$ python -q
>>> import numpy as np
>>> import numpy.linalg as la
>>> np.set_printoptions(precision=1, suppress=True, linewidth=160, legacy="1.25")
>>> def rnd(a):
...     return np.round(a, 1) + 0
... 
>>> F = np.load("data.npy")
>>> F
array([[-3, -2, -1,  2,  2],
       [ 2,  3, -3, -3, -1],
       [-2,  3,  2,  3, -2],
       [ 0,  1, -1,  3,  1],
       [ 0, -3, -1,  0, -1],
       [-3,  2,  1,  1,  3],
       [-3, -2, -1,  2,  2]])
>>> # row 6 repeats row 0
>>> left, sv, Vt = la.svd(F, full_matrices=False)
>>> rnd(left.T @ F @ Vt.T)
array([[8.7, 0. , 0. , 0. , 0. ],
       [0. , 6.4, 0. , 0. , 0. ],
       [0. , 0. , 4.5, 0. , 0. ],
       [0. , 0. , 0. , 3.3, 0. ],
       [0. , 0. , 0. , 0. , 2.2]])
>>> rnd(Vt @ Vt.T)
array([[1., 0., 0., 0., 0.],
       [0., 1., 0., 0., 0.],
       [0., 0., 1., 0., 0.],
       [0., 0., 0., 1., 0.],
       [0., 0., 0., 0., 1.]])
>>> rnd(np.cumsum(sv ** 2) / np.sum(sv ** 2))
array([0.5, 0.8, 0.9, 1. , 1. ])
>>> rnd(sv / sv[0])
array([1. , 0.7, 0.5, 0.4, 0.3])
>>> np.allclose(left * sv @ Vt, F)
True
>>> rnd(np.sqrt((sv ** 2).sum())), rnd(la.norm(F))
(12.4, 12.4)
>>> K = np.loadtxt("dump.csv", delimiter=",")
>>> K
array([[0., 3., 2., 3., 1., 5., 3., 4., 3., 2., 3., 3.],
       [3., 4., 1., 6., 5., 1., 0., 1., 1., 3., 4., 4.],
       [2., 1., 6., 2., 2., 3., 3., 3., 1., 5., 1., 3.],
       [3., 6., 2., 2., 3., 2., 4., 3., 4., 1., 3., 1.],
       [1., 5., 2., 3., 2., 2., 3., 3., 3., 3., 0., 3.],
       [5., 1., 3., 2., 2., 4., 3., 3., 3., 4., 4., 2.],
       [3., 0., 3., 4., 3., 3., 2., 4., 1., 0., 0., 2.],
       [4., 1., 3., 3., 3., 3., 4., 4., 2., 2., 3., 2.],
       [3., 1., 1., 4., 3., 3., 1., 2., 2., 2., 4., 3.],
       [2., 3., 5., 1., 3., 4., 0., 2., 2., 0., 5., 3.],
       [3., 4., 1., 3., 0., 4., 0., 3., 4., 5., 6., 0.],
       [3., 4., 3., 1., 3., 2., 2., 2., 3., 3., 0., 2.]])
>>> # symmetric, so the eigenvalues are real
>>> evals, V = la.eigh(K)
>>> rnd(np.abs(V[:, -1]))
array([0.3, 0.3, 0.3, 0.3, 0.3, 0.3, 0.2, 0.3, 0.3, 0.3, 0.3, 0.3])
>>> rnd(V.T @ V)
array([[1., 0., 0., 0., 0., 0., 0., 0., 0., 0., 0., 0.],
       [0., 1., 0., 0., 0., 0., 0., 0., 0., 0., 0., 0.],
       [0., 0., 1., 0., 0., 0., 0., 0., 0., 0., 0., 0.],
       [0., 0., 0., 1., 0., 0., 0., 0., 0., 0., 0., 0.],
       [0., 0., 0., 0., 1., 0., 0., 0., 0., 0., 0., 0.],
       [0., 0., 0., 0., 0., 1., 0., 0., 0., 0., 0., 0.],
       [0., 0., 0., 0., 0., 0., 1., 0., 0., 0., 0., 0.],
       [0., 0., 0., 0., 0., 0., 0., 1., 0., 0., 0., 0.],
       [0., 0., 0., 0., 0., 0., 0., 0., 1., 0., 0., 0.],
       [0., 0., 0., 0., 0., 0., 0., 0., 0., 1., 0., 0.],
       [0., 0., 0., 0., 0., 0., 0., 0., 0., 0., 1., 0.],
       [0., 0., 0., 0., 0., 0., 0., 0., 0., 0., 0., 1.]])
>>> np.unique(evals.round(6) + 0, return_counts=True)[1]
array([1, 1, 1, 1, 1, 1, 1, 1, 1, 1, 1, 1])
>>> (evals > 1e-8).sum(), (evals < -1e-8).sum()
(7, 5)
>>> rnd(la.eigvalsh(K @ K))
array([  0.1,   0.1,   0.3,   4.3,   7.1,  23.6,  27.2,  31.5,  50.9,  53.7,  68. , 999.2])
>>> rnd(V @ np.diag(evals) @ V.T)
array([[0., 3., 2., 3., 1., 5., 3., 4., 3., 2., 3., 3.],
       [3., 4., 1., 6., 5., 1., 0., 1., 1., 3., 4., 4.],
       [2., 1., 6., 2., 2., 3., 3., 3., 1., 5., 1., 3.],
       [3., 6., 2., 2., 3., 2., 4., 3., 4., 1., 3., 1.],
       [1., 5., 2., 3., 2., 2., 3., 3., 3., 3., 0., 3.],
       [5., 1., 3., 2., 2., 4., 3., 3., 3., 4., 4., 2.],
       [3., 0., 3., 4., 3., 3., 2., 4., 1., 0., 0., 2.],
       [4., 1., 3., 3., 3., 3., 4., 4., 2., 2., 3., 2.],
       [3., 1., 1., 4., 3., 3., 1., 2., 2., 2., 4., 3.],
       [2., 3., 5., 1., 3., 4., 0., 2., 2., 0., 5., 3.],
       [3., 4., 1., 3., 0., 4., 0., 3., 4., 5., 6., 0.],
       [3., 4., 3., 1., 3., 2., 2., 2., 3., 3., 0., 2.]])
>>> np.abs(V[:, -1]).round(6).argmax()
5
